% ipython --no-banner

In [1]: import numpy as np

In [2]: np.set_printoptions(precision=3, suppress=True, linewidth=140)

In [3]: m1 = np.array([[-2.0, -3.0, 0.0, 0.0, -3.0],
   ...:     [-3.0, -2.0, 0.0, 0.0, -3.0],
   ...:     [0.0, 0.0, -2.0, 0.0, 0.0],
   ...:     [0.0, 0.0, 0.0, -2.0, 0.0],
   ...:     [-3.0, -3.0, 0.0, 0.0, -2.0]])

In [4]: np.poly(m1)
Out[4]: array([  1.,  10.,  13., -28., -28.,  32.])

In [5]: round(float(np.linalg.det(m1[::-1])), 3)
Out[5]: -32.0

In [6]: np.einsum("ij,ji->", m1, m1)
Out[6]: np.float64(74.0)

In [7]: np.flatnonzero(np.linalg.matrix_power((m1 != 0) + (m1.T != 0) + np.eye(5), 5)[3])
Out[7]: array([3])

In [8]: np.sort(np.linalg.eigvals(m1).real)
Out[8]: array([-8., -2., -2.,  1.,  1.])

In [9]: w, vecs = np.linalg.eigh(m1)

In [10]: x0 = np.array([3, 0, 3, 3, 3])

In [11]: np.linalg.eigvalsh(m1[1:, 1:])
Out[11]: array([-5., -2., -2.,  1.])

In [12]: np.abs(m1).sum(axis=1).max(), round(np.abs(w).max(), 3)
Out[12]: (np.float64(8.0), np.float64(8.0))

In [13]: vecs * np.maximum(w, 0) @ vecs.T
Out[13]: 
array([[ 0.667, -0.333,  0.   ,  0.   , -0.333],
       [-0.333,  0.667,  0.   ,  0.   , -0.333],
       [ 0.   ,  0.   ,  0.   ,  0.   ,  0.   ],
       [ 0.   ,  0.   ,  0.   ,  0.   ,  0.   ],
       [-0.333, -0.333,  0.   ,  0.   ,  0.667]])

In [14]: f = np.array([1, 3, 2, 1, 0])

In [15]: M2 = m1 + np.outer(f, np.eye(5)[0])

In [16]: print(np.linalg.matrix_rank(np.linalg.inv(M2) - np.linalg.inv(m1), tol=1e-8))
1

In [17]: arr = np.load("data.npy")

In [18]: arr
Out[18]: 
array([[ 0.742, -0.67 ],
       [-0.67 , -0.742]])

In [19]: # equal to its transpose

In [20]: np.all(np.linalg.eigvalsh(arr) > 0)
Out[20]: np.False_

In [21]: print(round(float(np.linalg.eigvalsh(arr).min()), 3))
-1.0

In [22]: rng = np.random.default_rng(963923)

In [23]: lab = rng.permutation(2)

In [24]: lab
Out[24]: array([1, 0])

In [25]: M2 = arr[lab][:, lab]

In [26]: np.round(np.linalg.det(M2), 3), round(np.linalg.det(arr[lab]), 3)
Out[26]: (np.float64(-1.0), np.float64(1.0))

In [27]: np.allclose(M2, arr)
Out[27]: False

In [28]: np.sort(np.abs(np.linalg.eigvals(M2)))
Out[28]: array([1., 1.])
